$ python3 -q
>>> import numpy as np
>>> from numpy import linalg as LA
>>> np.set_printoptions(precision=2, suppress=True, linewidth=200, legacy="1.25")
>>> tidy = lambda a: np.round(a, 2) + 0
>>> W0 = np.tanh(np.array([[-0.2, -1.3],
...     [-1.2, 1.7],
...     [0.2, 0.3],
...     [0.0, -0.6],
...     [-0.4, 1.1],
...     [0.8, 1.3],
...     [1.4, -0.3],
...     [-1.7, 1.2],
...     [0.1, -0.1],
...     [-0.4, -1.6],
...     [0.2, -1.0],
...     [-1.8, 0.7],
...     [1.0, 0.4],
...     [-0.9, -0.2],
...     [1.5, -0.2],
...     [-0.5, 0.6]]) @ np.array([[-0.2, 0.7, 0.2], [-1.3, -0.2, 0.1]]))
>>> print(tidy(W0))
[[ 0.94  0.12 -0.17]
 [-0.96 -0.83 -0.07]
 [-0.41  0.08  0.07]
 [ 0.65  0.12 -0.06]
 [-0.87 -0.46  0.03]
 [-0.95  0.29  0.28]
 [ 0.11  0.78  0.24]
 [-0.84 -0.89 -0.22]
 [ 0.11  0.09  0.01]
 [ 0.97  0.04 -0.24]
 [ 0.85  0.33 -0.06]
 [-0.5  -0.89 -0.28]
 [-0.62  0.55  0.24]
 [ 0.41 -0.53 -0.2 ]
 [-0.04  0.8   0.27]
 [-0.59 -0.44 -0.04]]
>>> x0 = np.array([-4, 0, -4])
>>> target = W0 @ x0
>>> b, lr = np.zeros(3), 1 / LA.norm(W0, 2) ** 2
>>> for i in range(3):
...     b -= lr * W0.T @ (W0 @ b - target)
...     if i % 1 == 0: print(i, round(LA.norm(W0 @ b - target), 2))
... 
0 0.8
1 0.72
2 0.69
>>> print(tidy(LA.cond(W0)))
19.34
>>> feats = np.load("data.npy")
>>> print(feats)
[[  0.55  -2.07   0.44  -2.24   4.43  -8.28   2.97]
 [ -9.49   0.43  -7.41  -6.22  -1.65  -5.     0.11]
 [-12.13  -2.59  10.04  -0.62  10.     2.93   5.78]
 [ 14.31   0.46  11.3    2.47   3.69  -1.56   9.96]
 [  0.01   3.84   0.1    0.2    9.22   4.34 -36.27]
 [ -6.05   1.25 -15.79   8.13  -5.47  -2.58  -6.76]
 [ -3.99   1.86  -6.83   1.4    9.02  -3.79   3.61]
 [  8.08   1.49  10.25  -2.36   3.47   2.66 -10.02]
 [  1.11  -3.85   1.02   4.01  -6.67   0.12   3.07]
 [-28.18  -1.94  -4.97  -2.84   0.3    3.25   1.63]
 [ 11.75   2.67  13.5   -0.3    4.08  -7.18 -19.66]
 [ -9.65   1.45 -18.37   6.64   5.32   0.94 -11.03]
 [  3.14   0.03  17.45   2.81  -5.32  -2.97  -1.14]
 [ 16.92  -2.07   0.17  -0.09  -1.42  -5.33   8.98]
 [-16.77   0.71 -12.36   0.98   1.02   2.5    7.13]
 [ -5.24  -3.61  18.29   0.55  -1.77  -1.79   5.71]
 [  2.06  -3.12 -11.25  -0.82  -3.93  -1.65  11.01]
 [-10.53  -0.93   1.96   0.21  -4.86   0.86  20.03]
 [  2.66   0.74   4.46  -5.21  -7.83  -1.44  12.98]
 [  2.65  -0.74 -24.65  -2.3   19.44   2.38 -17.9 ]
 [  1.64  -0.33  11.96   0.5    4.85   2.45  -9.24]
 [ -2.41   2.85  -2.6    9.98   2.34   0.52  13.41]
 [-12.38   0.16  -6.33  -2.62  -7.3   -2.32 -17.64]
 [  0.64  -3.19 -10.3   -0.42  -8.12  -3.03 -15.93]
 [-13.24   0.6  -11.58   0.04  -4.48  -1.77 -29.88]
 [ -8.94   1.25   5.68   6.54  -0.41   0.66 -20.35]
 [  3.78  -1.18  11.47  -3.94  -0.33   1.36  25.65]
 [  8.53   1.22   6.46  -3.61  -3.88  -2.56  11.66]
 [  3.53   1.73 -36.34   4.74   1.56   0.97 -36.21]
 [  0.32  -2.29  -3.     3.11  12.52  -0.18 -39.77]
 [-16.89  -2.77  -6.78   5.05  -7.77   3.25  15.14]
 [-11.95  -2.     9.45  -6.7    1.82  -3.36  -5.09]
 [  9.94  -5.61   6.61  -5.51  -0.33   2.84 -38.05]]
>>> x0 = np.array([1, 2, 1, 2, 2, 0, 1])
>>> target = feats @ x0
>>> print(tidy(LA.lstsq(feats, target)[0]))
[1. 2. 1. 2. 2. 0. 1.]
>>> print(tidy(LA.solve(feats.T @ feats, feats.T @ target)))
[1. 2. 1. 2. 2. 0. 1.]
>>> rng = np.random.default_rng(28)
>>> target = target + 0.05 * rng.normal(size=33)
>>> print(tidy(target))
[  4.14 -31.66  17.26  48.78  -9.63 -20.73  17.35  13.45  -7.8  -40.5   18.54 -12.25  14.53  18.85 -16.49   9.06 -13.95   0.32  -4.38  -7.1   14.41  38.63 -55.82 -49.07 -62.35  -8.76  29.92  14.09
 -52.9  -15.7  -19.49 -21.4  -44.44]
>>> b, *_ = LA.lstsq(feats, target)
>>> print(b.round())
[1. 2. 1. 2. 2. 0. 1.]
>>> print(tidy(LA.norm(target - feats @ b)))
0.25
